$ python3 -q
>>> import numpy as np
>>> np.set_printoptions(precision=1, suppress=True, linewidth=120)
>>> W0 = np.load("block18.npy")
>>> print(W0)
[[ 4.8 -1.1 -0.2]
 [-1.1 -0.6 -1.1]
 [-0.2 -1.1  4.8]]
>>> rng = np.random.default_rng(648104)
>>> M2 = W0 + rng.integers(-2, 3, (3, 2)) @ rng.integers(-2, 3, (2, 3))
>>> M2
array([[ 6.8, -3.1, -0.2],
       [ 1.9, -2.6, -2.1],
       [-1.2,  0.9,  3.8]])
>>> np.abs(M2 - W0).sum(axis=1)
array([4., 6., 4.])
>>> M2 - W0
array([[ 2., -2.,  0.],
       [ 3., -2., -1.],
       [-1.,  2., -1.]])
>>> feats = np.vander(np.arange(4) - 1, 4, increasing=True)
>>> feats
array([[ 1, -1,  1, -1],
       [ 1,  0,  0,  0],
       [ 1,  1,  1,  1],
       [ 1,  2,  4,  8]])
>>> u, r1 = feats[3], feats[2]
>>> u @ r1
np.int64(15)
>>> u @ u
np.int64(85)
>>> p = (u @ r1) / (u @ u) * u
>>> np.round((r1 - p) @ u, 1)
np.float64(-0.0)
>>> r1 - p
array([ 0.8,  0.6,  0.3, -0.4])
>>> print(np.outer(u, r1))
[[1 1 1 1]
 [2 2 2 2]
 [4 4 4 4]
 [8 8 8 8]]
>>> np.linalg.matrix_rank(np.outer(u, r1))
np.int64(1)
>>> M2 = np.array([[0, 2], [1, -1], [1, -1], [0, -3]])
>>> print(np.einsum("ik,kj->ji", feats, M2))
[[  0   0   2   6]
 [  5   2  -3 -28]]
>>> np.einsum("ik,kj->ij", feats, M2)
array([[  0,   5],
       [  0,   2],
       [  2,  -3],
       [  6, -28]])
>>> M2.T @ feats.T
array([[  0,   0,   2,   6],
       [  5,   2,  -3, -28]])
>>> print(np.linalg.matrix_rank(np.vstack([feats, M2.T])))
4
>>> feats @ M2
array([[  0,   5],
       [  0,   2],
       [  2,  -3],
       [  6, -28]])
>>> M2 @ feats
Traceback (most recent call last):
  File "<python-input-25>", line 1, in <module>
    M2 @ feats
    ~~~^~~~~~~
ValueError: matmul: Input operand 1 has a mismatch in its core dimension 0, with gufunc signature (n?,k),(k,m?)->(n?,m?) (size 4 is different from 2)
>>> assert feats == feats.T
Traceback (most recent call last):
  File "<python-input-26>", line 1, in <module>
    assert feats == feats.T
           ^^^^^^^^^^^^^^^^
ValueError: The truth value of an array with more than one element is ambiguous. Use a.any() or a.all()
>>> np.trace(feats)
np.int64(10)
>>> np.allclose(feats @ feats.T, feats.T @ feats)
False
>>> print(np.linalg.matrix_power(feats, 3))
[[-12 -18 -34 -66]
 [  0  -2  -2  -8]
 [ 20  18  42  66]
 [138 156 320 558]]
>>> round(np.abs(np.linalg.eigvals(feats)).max(), 1)
np.float64(8.3)
>>> np.allclose(feats, feats.T)
False
>>> feats @ feats
array([[ 0, -2, -2, -8],
       [ 1, -1,  1, -1],
       [ 4,  2,  6,  8],
       [15, 19, 37, 67]])
>>> (feats - feats.T) / 2
array([[ 0. , -1. ,  0. , -1. ],
       [ 1. ,  0. , -0.5, -1. ],
       [ 0. ,  0.5,  0. , -1.5],
       [ 1. ,  1. ,  1.5,  0. ]])
>>> feats.inv()
Traceback (most recent call last):
  File "<python-input-34>", line 1, in <module>
    feats.inv()
    ^^^^^^^^^
AttributeError: 'numpy.ndarray' object has no attribute 'inv'
>>> np.abs(W0).max()
np.float64(4.8)
>>> W0.shape
(3, 3)
>>> np.linalg.svd(W0, compute_uv=False)
array([5., 5., 1.])
>>> W0[:, 3]
Traceback (most recent call last):
  File "<python-input-38>", line 1, in <module>
    W0[:, 3]
    ~~^^^^^^
IndexError: index 3 is out of bounds for axis 1 with size 3
>>> W0[3]
Traceback (most recent call last):
  File "<python-input-39>", line 1, in <module>
    W0[3]
    ~~^^^
IndexError: index 3 is out of bounds for axis 0 with size 3
>>> np.linalg.matrix_rank(W0)
np.int64(3)
>>> W0 - W0[0]
array([[ 0. ,  0. ,  0. ],
       [-5.9,  0.5, -0.9],
       [-5. ,  0. ,  5. ]])
>>> round(np.linalg.norm(W0), 1)
np.float64(7.2)
>>> W0.sum(axis=1)
array([ 3.5, -2.8,  3.5])
>>> W0.mean(axis=0)
array([ 1.2, -0.9,  1.2])
